$ python3 -q
>>> import numpy as np
>>> np.set_printoptions(precision=1, suppress=True, linewidth=120, floatmode="fixed")
>>> def rnd(a):
...     return np.round(a, 1) + 0
... 
>>> K = np.load("block4.npy")
>>> K
array([[ 4,  5,  6,  7],
       [ 8,  9, 10, 11],
       [12, 13, 14, 15]])
>>> print(np.unique(K.round(6), axis=0).shape)
(3, 4)
>>> np.abs(np.diag(np.linalg.qr(K)[1])) > 1e-9
array([ True,  True, False])
>>> J = np.loadtxt("x.csv", delimiter=",")
>>> J
array([[ 0.5,  1.6, -3.0],
       [-1.6,  0.2, -0.2],
       [ 0.3,  0.5, -1.0],
       [ 0.0, -1.2,  2.3],
       [ 1.4, -0.9,  1.7],
       [-0.3,  3.1, -6.2],
       [-1.0,  0.4, -0.7],
       [ 1.3, -0.3,  0.6],
       [ 1.7, -1.6,  3.0],
       [ 0.9, -1.0,  2.1],
       [ 0.0,  0.5, -0.9],
       [ 0.2, -0.7,  1.3],
       [-1.3,  0.6, -1.2],
       [-0.7,  0.9, -1.8],
       [-1.5, -0.5,  0.9],
       [ 1.7, -0.1,  0.3]])
>>> Q, r_ = np.linalg.qr(J)
>>> rnd(np.abs(np.diag(r_)))
array([4.3, 4.3, 0.4])
>>> np.allclose(r_.T @ r_, J.T @ J)
True
>>> rnd(r_)
array([[-4.3,  1.6, -3.1],
       [ 0.0, -4.3,  8.3],
       [ 0.0,  0.0,  0.4]])
>>> rnd(np.trace(Q @ Q.T))
np.float64(3.0)
>>> Q.shape, r_.shape
((16, 3), (3, 3))
>>> m1 = np.array([[1, 0, 0, 0], [0, 0, 1, 0], [0, 0, 0, 1], [0, 1, 0, 0]])
>>> m1[:, 2] @ m1[:, 0]
np.int64(0)
>>> rnd(np.linalg.svd(m1, compute_uv=False))
array([1.0, 1.0, 1.0, 1.0])
>>> print(rnd(np.linalg.norm(m1, axis=0)))
[1.0 1.0 1.0 1.0]
>>> m1.T @ m1
array([[1, 0, 0, 0],
       [0, 1, 0, 0],
       [0, 0, 1, 0],
       [0, 0, 0, 1]])
>>> feats = np.loadtxt("m.csv", delimiter=",")
>>> print(feats)
[[ 1.0 -1.0 -1.0  1.0  1.0 -1.0 -1.0  1.0]
 [ 1.0  1.0 -1.0 -1.0  1.0  1.0 -1.0 -1.0]
 [ 1.0  1.0  1.0  1.0  1.0  1.0  1.0  1.0]]
>>> # columns 0 and 4 are equal
>>> r0 = np.array([1, 2])
>>> np.correlate(feats[2], feats[1], "full")
array([-1.0, -2.0, -1.0,  0.0, -1.0, -2.0, -1.0,  0.0,  1.0,  2.0,  1.0,  0.0,  1.0,  2.0,  1.0])
>>> print(np.polyval(r0, feats[2]))
[3.0 3.0 3.0 3.0 3.0 3.0 3.0 3.0]
